In [1]: import numpy as np

In [2]: import numpy.linalg as la

In [3]: np.set_printoptions(suppress=True, linewidth=140)

In [4]: X = np.array([[-3.0, 2.0, -1.0, 1.0],
   ...:     [0.0, -5.0, 2.0, 0.0],
   ...:     [0.0, -4.0, 0.0, -1.0],
   ...:     [0.0, 4.0, -2.0, -1.0]])

In [5]: rng = np.random.default_rng(374397)

In [6]: M2 = X + rng.integers(-2, 3, (4, 3)) @ rng.integers(-2, 3, (3, 4))

In [7]: M2
Out[7]: 
array([[ 1.,  3.,  1.,  4.],
       [ 2., -2.,  8.,  4.],
       [ 0., -5., -7., -5.],
       [ 0.,  4.,  3.,  2.]])

In [8]: np.abs(M2 - X).sum(axis=1)
Out[8]: array([10., 15., 12.,  8.])

In [9]: M2 = np.array([[1, 2, 1], [-2, 2, 2], [-2, -1, 2], [0, 0, -1]])

In [10]: np.einsum("ij->j", X)
Out[10]: array([-3., -3., -1., -1.])

In [11]: M2.T @ X.T
Out[11]: 
array([[ -5.,   6.,   8.,  -4.],
       [ -1., -12.,  -8.,  10.],
       [ -2.,  -6.,  -7.,   5.]])

In [12]: la.matrix_rank(np.vstack([X, M2.T]))
Out[12]: np.int64(4)

In [13]: np.vstack([X, M2.T]).shape
Out[13]: (7, 4)

In [14]: x = np.array([4, 4, 0, -5])

In [15]: np.einsum("ij,j->i", X, x)
Out[15]: array([ -9., -20., -11.,  21.])

In [16]: np.sign((X @ x).round(6))
Out[16]: array([-1., -1., -1.,  1.])

In [17]: X @ x
Out[17]: array([ -9., -20., -11.,  21.])

In [18]: print((X * x).sum(axis=1))
[ -9. -20. -11.  21.]

In [19]: print(X @ np.ones(4))
[-1. -3. -5.  1.]

In [20]: la.norm(X @ x) <= la.norm(X, 2) * la.norm(x) + 1e-9
Out[20]: np.True_

In [21]: X * x
Out[21]: 
array([[-12.,   8.,  -0.,  -5.],
       [  0., -20.,   0.,  -0.],
       [  0., -16.,   0.,   5.],
       [  0.,  16.,  -0.,   5.]])

In [22]: X @ (2 * x)
Out[22]: array([-18., -40., -22.,  42.])

In [23]: x = np.array([1, 0, 0, 1])

In [24]: target = X @ x

In [25]: target
Out[25]: array([-2.,  0., -1., -1.])

In [26]: print(np.round(la.solve(X, 2 * target), 3))
[ 2. -0. -0.  2.]

In [27]: np.round(la.solve(X.T, X[2]), 3) + 0
Out[27]: array([0., 0., 1., 0.])
